% ipython --no-banner

In [1]: import numpy as np

In [2]: from numpy import linalg as LA

In [3]: np.set_printoptions(precision=2, suppress=True, linewidth=140)

In [4]: A = np.vander(np.arange(10) - 2, 4, increasing=True)

In [5]: A
Out[5]: 
array([[  1,  -2,   4,  -8],
       [  1,  -1,   1,  -1],
       [  1,   0,   0,   0],
       [  1,   1,   1,   1],
       [  1,   2,   4,   8],
       [  1,   3,   9,  27],
       [  1,   4,  16,  64],
       [  1,   5,  25, 125],
       [  1,   6,  36, 216],
       [  1,   7,  49, 343]])

In [6]: x0 = np.array([0, 0, 1, 1])

In [7]: y = A @ x0

In [8]: np.round(LA.lstsq(A, y)[0], 2) + 0
Out[8]: array([0., 0., 1., 1.])

In [9]: np.round(LA.pinv(A) @ A, 2) + 0
Out[9]: 
array([[1., 0., 0., 0.],
       [0., 1., 0., 0.],
       [0., 0., 1., 0.],
       [0., 0., 0., 1.]])

In [10]: np.round(LA.solve(A.T @ A, A.T @ y), 2) + 0
Out[10]: array([0., 0., 1., 1.])

In [11]: rng = np.random.default_rng(3370)

In [12]: y = y + 0.3 * rng.normal(size=10)

In [13]: y
Out[13]: array([ -4.34,   0.4 ,  -0.38,   1.87,  12.21,  35.44,  80.04, 149.85, 251.63, 392.27])

In [14]: beta, *_ = LA.lstsq(A, y)

In [15]: beta.round()
Out[15]: array([ 0., -0.,  1.,  1.])

In [16]: np.round(LA.norm(y - A @ beta), 2)
Out[16]: np.float64(0.88)

In [17]: beta.round(2) + 0
Out[17]: array([0.  , 0.  , 0.96, 1.01])

In [18]: np.argsort(-LA.norm(A, axis=0).round(6), kind="stable")[:3]
Out[18]: array([3, 2, 1])

In [19]: r0 = np.array([0, 0, 2])

In [20]: np.array([np.convolve(row, r0, "same") for row in A])
Out[20]: 
array([[ 0,  2, -4,  8],
       [ 0,  2, -2,  2],
       [ 0,  2,  0,  0],
       [ 0,  2,  2,  2],
       [ 0,  2,  4,  8],
       [ 0,  2,  6, 18],
       [ 0,  2,  8, 32],
       [ 0,  2, 10, 50],
       [ 0,  2, 12, 72],
       [ 0,  2, 14, 98]])

In [21]: np.cross(A[4, :3], A[7, :3])
Out[21]: array([ 30, -21,   3])

In [22]: np.correlate(A[4], A[7], "full")
Out[22]: array([ 125,  275,  555, 1111,  222,   44,    8])

In [23]: np.polyval(r0, A[4])
Out[23]: array([2, 2, 2, 2])
